% python3 -q
>>> import numpy as np
>>> np.set_printoptions(precision=3, suppress=True, linewidth=140)
>>> cent = np.array([[-1, 4, -4], [1, -5, 1], [-3, -1, -4]])
>>> X = np.repeat(cent, 17 // 3, axis=0)
>>> rng = np.random.default_rng(637)
>>> X = X + 0.02 * rng.normal(size=X.shape)
>>> X
array([[-1.004,  3.983, -3.983],
       [-0.998,  4.001, -3.995],
       [-1.021,  3.988, -3.991],
       [-0.981,  4.003, -4.025],
       [-0.979,  4.024, -4.018],
       [ 0.999, -5.007,  1.023],
       [ 1.001, -4.986,  1.033],
       [ 0.98 , -4.981,  1.002],
       [ 0.998, -4.992,  0.975],
       [ 1.007, -4.952,  1.024],
       [-2.959, -1.003, -4.016],
       [-3.018, -0.97 , -3.99 ],
       [-2.966, -1.035, -4.016],
       [-3.   , -1.01 , -4.027],
       [-3.029, -1.025, -4.002]])
>>> other = np.c_[X[:, :1] @ np.array([[3]]), np.array([3, -5, -2, -3, 0, 3, -5, -3, 0, 3, 4, 3, 0, 1, -4])]
>>> other
array([[-3.013,  3.   ],
       [-2.994, -5.   ],
       [-3.063, -2.   ],
       [-2.943, -3.   ],
       [-2.936,  0.   ],
       [ 2.998,  3.   ],
       [ 3.003, -5.   ],
       [ 2.939, -3.   ],
       [ 2.995,  0.   ],
       [ 3.022,  3.   ],
       [-8.878,  4.   ],
       [-9.055,  3.   ],
       [-8.898,  0.   ],
       [-9.   ,  1.   ],
       [-9.088, -4.   ]])
>>> np.linalg.matrix_rank(np.c_[X, other])
np.int64(4)
>>> np.round(np.linalg.norm(other - X @ np.linalg.lstsq(X, other)[0], axis=0), 3) + 0
array([ 0.   , 11.301])
>>> np.linalg.matrix_rank(other)
np.int64(2)
>>> np.round(np.linalg.lstsq(X, other[:, 0])[0], 3) + 0
array([3., 0., 0.])
